% ipython --no-banner

In [1]: import numpy as np

In [2]: np.set_printoptions(precision=1, suppress=True, linewidth=140)

In [3]: def rd(a):
   ...:     return np.round(a, 1) + 0
   ...: 

In [4]: A = np.loadtxt("m.csv", delimiter=",")

In [5]: A
Out[5]: 
array([[  0.2,  -0.6,  -1. ,   0.9],
       [  0.2,   0.4,  -0.5,   0. ],
       [ -0.2,  -0.1,   0.1,   0.4],
       [  0.3,  -0.8,   0.3,   1.1],
       [  0.3,   0.1,  -0.7,   0.2],
       [ -0.5,  -0.2,  -0.9,   1.2],
       [  0.4,  -1.2,   0.5,   0.9],
       [ -0.1,  -0.5,  -0.5,  -0.4],
       [ -0.7,  -0.4,   0.5,   1.2],
       [  0.7,  -0.4,   0. ,  -0.8],
       [ -0.6,  -0.3,  -1. ,  -0.9],
       [ -2.8,   1.4,  -0.1,  -0.4],
       [ -6. , -12. ,  -8. , -14. ],
       [  0.1,   1.9,  -0.6,   0.3],
       [  1.8,  -1.3,  -0.3,   0.2],
       [ -0.8,  -0.3,   0.4,   1.3],
       [  0.3,  -0.1,   0.1,  -0.3],
       [ -0.2,  -1.8,   0.9,   1. ],
       [  1. ,   0.5,   0.1,  -0.9],
       [  0.4,   0.5,  -0.6,  -1.8],
       [ -1. ,  -0.1,   0.6,  -1.1],
       [  0.9,   0.5,   0.5,  -1.1]])

In [6]: Y = np.c_[A[:, :1] @ np.array([[-2]]), np.array([-1, 3, 0, 0, -3, 3, 0, -2, 0, -3, -2, -3, 2, 2, -1, -2, 1, -3, -2, 1, -3, 2])]

In [7]: Y
Out[7]: 
array([[-0.4, -1. ],
       [-0.4,  3. ],
       [ 0.4,  0. ],
       [-0.6,  0. ],
       [-0.6, -3. ],
       [ 1. ,  3. ],
       [-0.8,  0. ],
       [ 0.2, -2. ],
       [ 1.4,  0. ],
       [-1.4, -3. ],
       [ 1.2, -2. ],
       [ 5.6, -3. ],
       [12. ,  2. ],
       [-0.2,  2. ],
       [-3.6, -1. ],
       [ 1.6, -2. ],
       [-0.6,  1. ],
       [ 0.4, -3. ],
       [-2. , -2. ],
       [-0.8,  1. ],
       [ 2. , -3. ],
       [-1.8,  2. ]])

In [8]: np.linalg.matrix_rank(Y)
Out[8]: np.int64(2)

In [9]: rd(np.linalg.norm(np.linalg.qr(A)[0].T @ Y, axis=0) ** 2 / ((Y ** 2).sum(axis=0) + 1e-12))
Out[9]: array([1. , 0.2])

In [10]: np.linalg.matrix_rank(np.c_[A, Y])
Out[10]: np.int64(5)

In [11]: rd(np.linalg.lstsq(A, Y[:, 0])[0])
Out[11]: array([-2.,  0.,  0.,  0.])
